% ipython --no-banner

In [1]: import numpy as np

In [2]: import numpy.linalg as la

In [3]: np.set_printoptions(suppress=True, linewidth=160)

In [4]: def rd(a):
   ...:     return np.round(a, 2) + 0
   ...: 

In [5]: arr = np.array([[0, -2, 1, 1, 0, 3, 2, 0, -2, -3],
   ...:     [-2, -2, 1, 0, 1, -3, -2, -1, -3, 2],
   ...:     [3, 1, 3, 3, -1, -2, -2, -3, -2, 3],
   ...:     [-4, -6, 3, 1, 2, -3, -2, -2, -8, 1]])

In [6]: print(arr)
[[ 0 -2  1  1  0  3  2  0 -2 -3]
 [-2 -2  1  0  1 -3 -2 -1 -3  2]
 [ 3  1  3  3 -1 -2 -2 -3 -2  3]
 [-4 -6  3  1  2 -3 -2 -2 -8  1]]

In [7]: r = la.matrix_rank(arr)

In [8]: print(r)
3

In [9]: ns = la.svd(arr)[2][r:].T

In [10]: print(la.matrix_rank(arr.T @ arr), la.matrix_rank(arr @ arr.T))
3 3

In [11]: print([int(la.matrix_rank(arr[:i])) for i in range(1, len(arr) + 1)])
[1, 2, 3, 3]

In [12]: print(np.allclose(arr @ ns, 0))
True

In [13]: left, s, VT = la.svd(arr)

In [14]: evecs = VT[:(s > 1e-8).sum()]

In [15]: rng = np.random.default_rng(246024)

In [16]: vec = arr[0] + -1 * arr[3] + rng.integers(2) * np.eye(10)[7]

In [17]: print(vec)
[ 4.  4. -2.  0. -2.  6.  4.  3.  6. -4.]

In [18]: print(la.matrix_rank(np.vstack([arr, vec])))
4

In [19]: J = np.array([[14, 18, 12, 1, 5, 1, 11],
    ...:     [18, 18, 12, 15, 7, 12, 7],
    ...:     [12, 12, 0, 15, 8, 2, 10],
    ...:     [1, 15, 15, 0, 10, 11, 9],
    ...:     [5, 7, 8, 10, 4, 12, 4],
    ...:     [1, 12, 2, 11, 12, 18, 8],
    ...:     [11, 7, 10, 9, 4, 8, 4]])

In [20]: z = rng.permutation(7)

In [21]: print(z)
[6 4 2 3 0 5 1]

In [22]: M2 = J[z][:, z]

In [23]: print(M2)
[[ 4  4 10  9 11  8  7]
 [ 4  4  8 10  5 12  7]
 [10  8  0 15 12  2 12]
 [ 9 10 15  0  1 11 15]
 [11  5 12  1 14  1 18]
 [ 8 12  2 11  1 18 12]
 [ 7  7 12 15 18 12 18]]

In [24]: print(np.diag(M2))
[ 4  4  0  0 14 18 18]

In [25]: print(rd(np.sort(np.abs(la.eigvals(M2)))))
[ 1.86  2.03  4.04 12.38 19.09 20.37 64.9 ]

In [26]: print(np.allclose(M2, J))
False

In [27]: W1 = np.array([[4, -4, 3, 1, 3],
    ...:     [-5, 3, 0, -4, -2],
    ...:     [-5, 1, -4, 3, 4],
    ...:     [-4, 4, -2, -5, -5],
    ...:     [-2, 2, -3, -5, -3],
    ...:     [1, -1, 1, -1, 1],
    ...:     [5, 2, 5, -1, 2]])

In [28]: b = np.array([2, 1, 2, 2, 0])

In [29]: act = np.maximum(J @ W1 + b, 0)

In [30]: print(act)
[[  0  46  35   0  57]
 [  0  71   4   0   0]
 [  0  83  36   0   0]
 [  0  84   0   0  32]
 [  0  54   0   0   0]
 [  0 101   0   0   0]
 [  0  32   0   0  18]]

In [31]: print(rd((act > 0).mean(axis=0)))
[0.   1.   0.43 0.   0.43]

In [32]: W2 = np.array([[-2, 1], [1, -1], [-1, -1], [0, 0], [-1, -1]])

In [33]: print((act @ W2).round(6).argmax(axis=1))
[0 0 0 0 0 0 0]

In [34]: print(W1 @ W2)
[[-18   2]
 [ 15  -6]
 [ 11  -6]
 [ 19  -1]
 [ 12   2]
 [ -5   0]
 [-15  -4]]

In [35]: print(act @ W2)
[[ -46 -138]
 [  67  -75]
 [  47 -119]
 [  52 -116]
 [  54  -54]
 [ 101 -101]
 [  14  -50]]

In [36]: data = np.loadtxt("block3.csv", delimiter=",")

In [37]: print(data)
[[-1. -2.  1.  2.]
 [-2. -2.  2.  2.]
 [-1. -2.  0.  0.]
 [-2. -2.  0.  0.]]

In [38]: print(np.allclose(data @ data.T, data.T @ data))
False

In [39]: print(rd(np.abs(la.eigvals(data)).max()))
3.56

In [40]: print(rd(la.matrix_power(data, 3)))
[[17. 22.  0.  0.]
 [22. 28.  0.  0.]
 [ 0.  0. 17. 22.]
 [ 0.  0. 22. 28.]]

In [41]: la.determinant(data)
---------------------------------------------------------------------------
AttributeError                            Traceback (most recent call last)
Cell In[41], line 1
----> 1 la.determinant(data)

AttributeError: module 'numpy.linalg' has no attribute 'determinant'

In [42]: print((data + data.T) / 2)
[[-1. -2.  0.  0.]
 [-2. -2.  0.  0.]
 [ 0.  0.  0.  0.]
 [ 0.  0.  0.  0.]]

In [43]: print(np.trace(data))
-3.0

In [44]: print(data @ data)
[[ 0.  0. -5. -6.]
 [ 0.  0. -6. -8.]
 [ 5.  6. -5. -6.]
 [ 6.  8. -6. -8.]]

In [45]: C2 = data.T @ data

In [46]: print(np.allclose(C2, C2.T))
True

In [47]: print(la.matrix_rank(C2))
4

In [48]: print(rd(la.eigvalsh(C2)[::-1]))
[33.21  4.85  0.83  0.12]

In [49]: print((data @ data.T).shape)
(4, 4)

In [50]: print(C2)
[[10. 12. -5. -6.]
 [12. 16. -6. -8.]
 [-5. -6.  5.  6.]
 [-6. -8.  6.  8.]]
